In [1]: import numpy as np

In [2]: import numpy.linalg as la

In [3]: np.set_printoptions(suppress=True, linewidth=200)

In [4]: rd = lambda a: np.round(a, 3) + 0

In [5]: arr = np.load("run5.npy")

In [6]: arr
Out[6]: 
array([[-5, -3,  1],
       [-2,  0,  4],
       [-5, -3,  1]])

In [7]: # rows 0 and 2 are equal

In [8]: M2 = arr[0, 0] * arr[1:] - np.outer(arr[1:, 0], arr[0])

In [9]: M2
Out[9]: 
array([[  0,  -6, -18],
       [  0,   0,   0]])

In [10]: la.matrix_rank(M2), la.matrix_rank(arr)
Out[10]: (np.int64(1), np.int64(2))

In [11]: arr[:, 0] / arr[0, 0]
Out[11]: array([1. , 0.4, 1. ])

In [12]: np.flatnonzero(~M2.round(6).any(axis=1))
Out[12]: array([1])

In [13]: J = np.load("mat.npy")

In [14]: J
Out[14]: 
array([[-1,  3,  0],
       [-1,  3,  0],
       [-1,  3,  0],
       [ 0,  3,  2],
       [-1,  6,  2],
       [ 0,  3,  2],
       [ 0,  3,  2],
       [ 0,  3,  2],
       [ 1,  5,  2],
       [ 0,  0,  0],
       [ 1,  2,  0],
       [-1,  3,  0],
       [ 0,  0,  0],
       [ 0,  0,  0],
       [-1,  6,  2],
       [-1,  3,  0],
       [ 0,  3,  2],
       [ 0,  0,  0],
       [ 0,  0,  0],
       [ 0,  0,  0],
       [ 0,  5,  0],
       [ 1,  5,  2],
       [ 0,  0,  0]])

In [15]: # row 1 repeats row 0

In [16]: Ac = J - J.mean(axis=0)

In [17]: left, sv, Vt = la.svd(Ac, full_matrices=False)

In [18]: la.matrix_rank(Ac)
Out[18]: np.int64(3)

In [19]: (np.sign(left[:, 0]) == np.sign(left[0, 0])).astype(int)
Out[19]: array([1, 1, 1, 1, 1, 1, 1, 1, 1, 0, 0, 1, 0, 0, 1, 1, 1, 0, 0, 0, 1, 1, 0])

In [20]: rd(Ac.mean(axis=0))
Out[20]: array([0., 0., 0.])

In [21]: rd(sv ** 2 / (sv ** 2).sum())
Out[21]: array([0.825, 0.127, 0.048])

In [22]: np.abs(left[:, 0]).argmax()
Out[22]: np.int64(4)

In [23]: rd((sv ** 2).sum() ** 2 / (sv ** 4).sum())
Out[23]: np.float64(1.43)

In [24]: d = la.norm(J[:, None] - J[None], axis=-1)

In [25]: (d + 1e9 * np.eye(23)).round(6).argmin(axis=1)
Out[25]: array([ 1,  0,  0,  5, 14,  3,  3,  3, 21, 12,  0,  0,  9,  9,  4,  0,  3,  9,  9,  9,  0,  8,  9])

In [26]: rd(la.norm(J, axis=1))
Out[26]: array([3.162, 3.162, 3.162, 3.606, 6.403, 3.606, 3.606, 3.606, 5.477, 0.   , 2.236, 3.162, 0.   , 0.   , 6.403, 3.162, 3.606, 0.   , 0.   , 0.   , 5.   , 5.477, 0.   ])

In [27]: np.unravel_index(d.round(6).argmax(), d.shape)
Out[27]: (np.int64(4), np.int64(9))

In [28]: rd(la.norm(J - J.mean(axis=0), axis=1))
Out[28]: array([1.218, 1.218, 1.218, 1.304, 3.737, 1.304, 1.304, 1.304, 2.965, 2.688, 1.52 , 1.218, 2.688, 2.688, 3.737, 1.218, 1.304, 2.688, 2.688, 2.688, 2.563, 2.965, 2.688])

In [29]: A = np.array([[2, -9, -8, 8], [0, 2, -6, -9], [0, 0, 9, 6], [0, 0, 0, 1]])

In [30]: # triangular, det is the product of the diagonal

In [31]: ang = np.radians(15)

In [32]: r_ = np.eye(4)

In [33]: r_[3, 3] = r_[1, 1] = np.cos(ang)

In [34]: r_[3, 1], r_[1, 3] = -np.sin(ang), np.sin(ang)

In [35]: rd(r_)
Out[35]: 
array([[ 1.   ,  0.   ,  0.   ,  0.   ],
       [ 0.   ,  0.966,  0.   ,  0.259],
       [ 0.   ,  0.   ,  1.   ,  0.   ],
       [ 0.   , -0.259,  0.   ,  0.966]])

In [36]: M2 = A @ r_.T

In [37]: np.allclose(la.norm(A, axis=1), la.norm(M2, axis=1))
Out[37]: True

In [38]: rd(M2)
Out[38]: 
array([[ 2.   , -6.623, -8.   , 10.057],
       [ 0.   , -0.398, -6.   , -9.211],
       [ 0.   ,  1.553,  9.   ,  5.796],
       [ 0.   ,  0.259,  0.   ,  0.966]])

In [39]: rd(np.abs(M2 - A).max(axis=0))
Out[39]: array([0.   , 2.398, 0.   , 2.057])

In [40]: M2 = A / np.sqrt((A ** 2).mean(axis=1, keepdims=True))

In [41]: A - A.mean(axis=1, keepdims=True)
Out[41]: 
array([[ 3.75, -7.25, -6.25,  9.75],
       [ 3.25,  5.25, -2.75, -5.75],
       [-3.75, -3.75,  5.25,  2.25],
       [-0.25, -0.25, -0.25,  0.75]])

In [42]: M2[3]
Out[42]: array([0., 0., 0., 2.])

In [43]: la.matrix_rank(A - A.mean(axis=1, keepdims=True))
Out[43]: np.int64(3)

In [44]: mat = np.load("data.npy")

In [45]: mat
Out[45]: 
array([[ 1, -3, -3,  9],
       [ 1, -5, -3, 15],
       [-2,  6, -3,  9],
       [-2, 10, -3, 15]])

In [46]: M2 = mat[0, 0] * mat[1:] - np.outer(mat[1:, 0], mat[0])

In [47]: M2
Out[47]: 
array([[ 0, -2,  0,  6],
       [ 0,  0, -9, 27],
       [ 0,  4, -9, 33]])

In [48]: mat[:, 0] / mat[0, 0]
Out[48]: array([ 1.,  1., -2., -2.])

In [49]: rd(np.poly(mat))
Out[49]: array([   1.,   -8., -188., -144.,  324.])

In [50]: np.einsum("ii->", mat)
Out[50]: np.int64(8)

In [51]: rd(la.eigvals(mat))
Out[51]: array([18.52 , -9.621,  0.972, -1.871])

In [52]: np.kron(np.eye(2, dtype=int), mat)
Out[52]: 
array([[ 1, -3, -3,  9,  0,  0,  0,  0],
       [ 1, -5, -3, 15,  0,  0,  0,  0],
       [-2,  6, -3,  9,  0,  0,  0,  0],
       [-2, 10, -3, 15,  0,  0,  0,  0],
       [ 0,  0,  0,  0,  1, -3, -3,  9],
       [ 0,  0,  0,  0,  1, -5, -3, 15],
       [ 0,  0,  0,  0, -2,  6, -3,  9],
       [ 0,  0,  0,  0, -2, 10, -3, 15]])

In [53]: rd(la.det(2 * mat)), rd(la.det(mat))
Out[53]: (np.float64(5184.0), np.float64(324.0))

In [54]: rd(la.det(mat[::-1]))
Out[54]: np.float64(324.0)
